$ ipython --no-banner

In [1]: import numpy as np

In [2]: np.set_printoptions(precision=3, suppress=True, linewidth=200)

In [3]: def rnd(a):
   ...:     return np.round(a, 3) + 0
   ...: 

In [4]: E = np.loadtxt("case19.csv", delimiter=",")

In [5]: print(rnd(E))
[[-0.201  0.54  -0.697]
 [ 0.067 -0.825 -0.488]
 [-0.268 -0.032 -0.464]
 [ 0.94   0.165 -0.247]]

In [6]: # orthonormal columns

In [7]: print(rnd(E.mean(axis=0)))
[ 0.134 -0.038 -0.474]

In [8]: print(E.shape)
(4, 3)

In [9]: print(rnd(np.linalg.norm(E)))
1.732

In [10]: print(rnd(E.sum(axis=0)))
[ 0.537 -0.151 -1.896]

In [11]: print(rnd(E.sum(axis=1)))
[-0.358 -1.245 -0.765  0.858]

In [12]: print(rnd(np.diff(E, axis=0)))
[[ 0.268 -1.365  0.209]
 [-0.336  0.793  0.023]
 [ 1.208  0.197  0.217]]

In [13]: np.zeros(4, 3)
---------------------------------------------------------------------------
TypeError                                 Traceback (most recent call last)
Cell In[13], line 1
----> 1 np.zeros(4, 3)

TypeError: Cannot interpret '3' as a data type

In [14]: np.linalg.rank(E)
---------------------------------------------------------------------------
AttributeError                            Traceback (most recent call last)
Cell In[14], line 1
----> 1 np.linalg.rank(E)

AttributeError: module 'numpy.linalg' has no attribute 'rank'

In [15]: print(rnd(E - E[0]))
[[ 0.     0.     0.   ]
 [ 0.268 -1.365  0.209]
 [-0.067 -0.572  0.232]
 [ 1.141 -0.375  0.45 ]]

In [16]: print(rnd(np.abs(E).max()))
0.94

In [17]: w1 = np.array([[-2, 1, 2, 0, -2, 2], [1, 1, 2, -1, 1, -1], [-1, 2, 0, 2, 1, -1]])

In [18]: beta = np.array([3, 3, 2, 3, 5, 0])

In [19]: act = np.maximum(E @ w1 + beta, 0)

In [20]: print(np.linalg.matrix_rank(act))
4

In [21]: print((act > 0).mean(axis=0))
[1.  1.  1.  1.  1.  0.5]

In [22]: Z = np.array([[0, 3, 2], [0, 0, 2], [0, 1, 3], [2, 1, 3], [1, 0, 2], [2, 3, 0]])

In [23]: print(w1 @ Z)
[[ 2  2  0]
 [-3  1  9]
 [ 3 -4 10]]

In [24]: O, V = np.linalg.qr(E[:, :1])[0], np.linalg.qr(E[:, 1:])[0]

In [25]: s = np.linalg.svd(O.T @ V, compute_uv=False)

In [26]: print(rnd(s))
[0.]

In [27]: print(rnd(np.linalg.norm(O @ O.T - V @ V.T, 2)))
1.0

In [28]: print((s > 0.9).sum())
0

In [29]: print(rnd(np.degrees(np.arccos(s.clip(0, 1)))))
[90.]

In [30]: proj = E @ np.linalg.solve(E.T @ E, E.T)

In [31]: print(rnd(np.linalg.eigvalsh(proj)))
[0. 1. 1. 1.]

In [32]: print(rnd(proj @ E[:, 1]))
[ 0.54  -0.825 -0.032  0.165]

In [33]: print(np.allclose(proj @ proj, proj))
True

In [34]: print(rnd(proj))
[[ 0.817 -0.119  0.36   0.072]
 [-0.119  0.922  0.235  0.047]
 [ 0.36   0.235  0.289 -0.143]
 [ 0.072  0.047 -0.143  0.971]]

In [35]: print(np.linalg.matrix_rank(np.eye(4) - proj))
1

In [36]: print(np.trace(proj))
3.0

In [37]: print(rnd(np.diag(proj)))
[0.817 0.922 0.289 0.971]

In [38]: B = np.c_[E[:, :1] @ np.array([[1]]), np.array([-5, -1, -5, 5])]

In [39]: print(rnd(B))
[[-0.201 -5.   ]
 [ 0.067 -1.   ]
 [-0.268 -5.   ]
 [ 0.94   5.   ]]

In [40]: print(rnd(np.linalg.norm(B - E @ np.linalg.lstsq(E, B)[0], axis=0)))
[0.    0.956]

In [41]: print(np.linalg.matrix_rank(B))
2

In [42]: print(rnd(np.linalg.norm(np.linalg.qr(E)[0].T @ B, axis=0) ** 2 / ((B ** 2).sum(axis=0) + 1e-12)))
[1.    0.988]

In [43]: O, _ = np.linalg.qr(np.array([[-0.6, 1.9, 1.0, 0.8, -0.4],
    ...:     [0.1, -0.2, -0.3, 0.5, 0.0],
    ...:     [0.6, -0.4, -0.2, 0.6, -0.2],
    ...:     [0.5, 0.4, 0.7, 0.3, -3.2],
    ...:     [0.7, -3.0, -0.4, -0.2, 1.0]]))

In [44]: V, _ = np.linalg.qr(np.array([[0.3, -2.1, 0.3], [0.7, 0.3, 1.0], [-1.6, -1.1, -0.1]]))

In [45]: s = 3 * 0.7 ** np.arange(3)

In [46]: F = O[:, :3] * s @ V[:3]

In [47]: print(rnd(F))
[[-0.357 -1.623 -0.691]
 [ 0.369  0.325  0.135]
 [ 0.483  1.541 -0.709]
 [-0.265  1.096 -1.589]
 [-1.463  1.566  0.756]]

In [48]: B = np.c_[F[:, :1] @ np.array([[3]]), np.array([2, 0, 0, 2, 0])]

In [49]: print(rnd(B))
[[-1.071  2.   ]
 [ 1.106  0.   ]
 [ 1.448  0.   ]
 [-0.794  2.   ]
 [-4.39   0.   ]]

In [50]: print(rnd(np.linalg.norm(np.linalg.qr(F)[0].T @ B, axis=0) ** 2 / ((B ** 2).sum(axis=0) + 1e-12)))
[1.    0.942]

In [51]: print(rnd(np.linalg.lstsq(F, B[:, 0])[0]))
[3. 0. 0.]

In [52]: print(rnd(np.linalg.norm(B - F @ np.linalg.lstsq(F, B)[0], axis=0)))
[0.    0.682]

In [53]: x0 = np.array([1, 2, 2])

In [54]: print(rnd((F * x0).sum(axis=1)))
[-4.984  1.289  2.147 -1.249  3.181]

In [55]: print(np.linalg.norm(F @ x0) <= np.linalg.norm(F, 2) * np.linalg.norm(x0) + 1e-9)
True

In [56]: print(np.sign((F @ x0).round(6)))
[-1.  1.  1. -1.  1.]

In [57]: print(rnd(F @ np.ones(3)))
[-2.67   0.829  1.315 -0.757  0.859]

In [58]: print(rnd(np.einsum("ij,j->i", F, x0)))
[-4.984  1.289  2.147 -1.249  3.181]

In [59]: x0 = np.array([-1, 2, -1])

In [60]: h1 = np.maximum(F @ x0, 0)

In [61]: print(rnd(np.maximum(F @ (3 * x0), 0)))
[ 0.     0.439  9.928 12.139 11.515]

In [62]: print(rnd(np.maximum(F @ x0, 0) - np.maximum(-F @ x0, 0)))
[-2.198  0.146  3.309  4.046  3.838]

In [63]: def softmax(z):
    ...:     e = np.exp(z - z.max(axis=-1, keepdims=True))
    ...:     return e / e.sum(axis=-1, keepdims=True)
    ...: 

In [64]: print(rnd(softmax(F[1])))
[0.364 0.348 0.288]

In [65]: att = F @ F.T / np.sqrt(3)

In [66]: print(rnd(softmax(att)[1] @ F))
[-0.175  0.804 -0.403]

In [67]: mat = np.load("w.npy")

In [68]: print(mat)
[[-53   4]
 [  2  25]]

In [69]: G = mat.T @ mat

In [70]: print((mat @ mat.T).shape)
(2, 2)

In [71]: print(np.diag(G))
[2813  641]

In [72]: print(np.allclose(G, G.T))
True

In [73]: print(rnd(np.linalg.eigvalsh(G)[::-1]))
[2825.016  628.984]

In [74]: print(G)
[[2813 -162]
 [-162  641]]

In [75]: print(np.trace(G), (mat ** 2).sum())
3454 3454

In [76]: print(rnd(np.linalg.eigvals(mat)))
[-53.102  25.102]

In [77]: print(rnd(np.linalg.det(mat[::-1])))
1333.0

In [78]: print(np.einsum("ij,ji->", mat, mat))
3450

In [79]: print(rnd(np.poly(mat)))
[    1.    28. -1333.]

In [80]: print(np.einsum("ii->", mat))
-28

In [81]: print(rnd(np.linalg.eigvals(mat).sum().real))
-28.0

In [82]: print(rnd(np.linalg.det(2 * mat)), rnd(np.linalg.det(mat)))
-5332.0 -1333.0

In [83]: x0 = np.array([0, 0])

In [84]: target = mat @ x0

In [85]: beta, lr = np.zeros(2), 1 / np.linalg.norm(mat, 2) ** 2

In [86]: for i in range(300):
    ...:     beta -= lr * mat.T @ (mat @ beta - target)
    ...:     if i % 50 == 0: print(i, round(np.linalg.norm(mat @ beta - target), 3))
    ...: 
0 0.0
50 0.0
100 0.0
150 0.0
200 0.0
250 0.0

In [87]: print(beta)
[0. 0.]

In [88]: evals, V = np.linalg.eig(mat)

In [89]: print(rnd(evals))
[-53.102  25.102]

In [90]: print(rnd(np.sort(np.linalg.eigvals(mat @ mat))))
[ 630.132 2819.868]

In [91]: print(mat @ V[:, 0] - evals[0] * V[:, 0])
[0. 0.]

In [92]: print(np.prod(evals))
-1333.0

In [93]: print(rnd(np.sort(np.linalg.eigvals(np.linalg.inv(mat)))))
[-0.019  0.04 ]

In [94]: x0 = np.array([1, 2])

In [95]: h1 = np.maximum(mat @ x0, 0)

In [96]: print(mat * (h1 > 1e-9)[:, None])
[[ 0  0]
 [ 2 25]]

In [97]: print(np.tanh(mat @ x0))
[-1.  1.]

In [98]: print(mat.T @ h1)
[ 104 1300]

In [99]: print(np.flatnonzero(h1 > 1e-9))
[1]

In [100]: print(np.maximum(mat @ x0, 0) - np.maximum(-mat @ x0, 0))
[-45  52]

In [101]: data = np.loadtxt("out6.csv", delimiter=",")

In [102]: print(data)
[[ 3.047  0.988 -0.064]
 [ 3.073  0.987 -0.066]
 [ 3.061  1.191 -0.212]
 [ 3.138  1.02  -0.185]
 [ 2.947  1.066 -0.126]
 [ 2.959  0.908  0.098]
 [ 3.089  0.971 -0.062]
 [ 2.958  0.946 -0.114]
 [ 2.995  0.934 -0.136]
 [-0.071  0.861  1.924]
 [-0.175  0.879  2.219]
 [-0.029  0.936  2.042]
 [-0.018  1.091  2.001]
 [ 0.016  0.997  2.009]
 [-0.075  1.008  1.931]
 [ 0.194  0.88   2.175]
 [ 0.005  0.914  1.918]
 [ 0.022  0.935  1.938]
 [ 3.028  3.062 -0.001]
 [ 3.081  3.019 -0.093]
 [ 2.932  2.958  0.089]
 [ 3.097  3.074 -0.045]
 [ 2.986  3.013 -0.053]
 [ 3.028  3.063 -0.099]
 [ 3.055  2.93  -0.129]
 [ 2.98   3.08   0.012]
 [ 2.99   3.042 -0.077]]

In [103]: G = np.cov(data, rowvar=False)

In [104]: print(rnd(np.corrcoef(data[:, 0], data[:, 1])[0, 1]))
0.517

In [105]: print(rnd(np.corrcoef(data.T)))
[[ 1.     0.517 -0.996]
 [ 0.517  1.    -0.501]
 [-0.996 -0.501  1.   ]]

In [106]: print(G.shape)
(3, 3)

In [107]: print(np.argsort(-data.std(axis=0).round(6), kind="stable"))
[0 2 1]

In [108]: print(np.argwhere(np.triu(np.abs(np.corrcoef(data.T)) > 0.8, 1)))
[[0 2]]

In [109]: print(rnd(np.polyfit(data[:, 0], data[:, 1], 1)))
[0.35  0.954]

In [110]: print(rnd(np.linalg.eigvalsh(G)[::-1]))
[3.469 0.655 0.006]

In [111]: print(rnd(data.std(axis=0)))
[1.434 0.971 0.988]

In [112]: print(np.median(data, axis=0))
[ 2.98   1.008 -0.045]
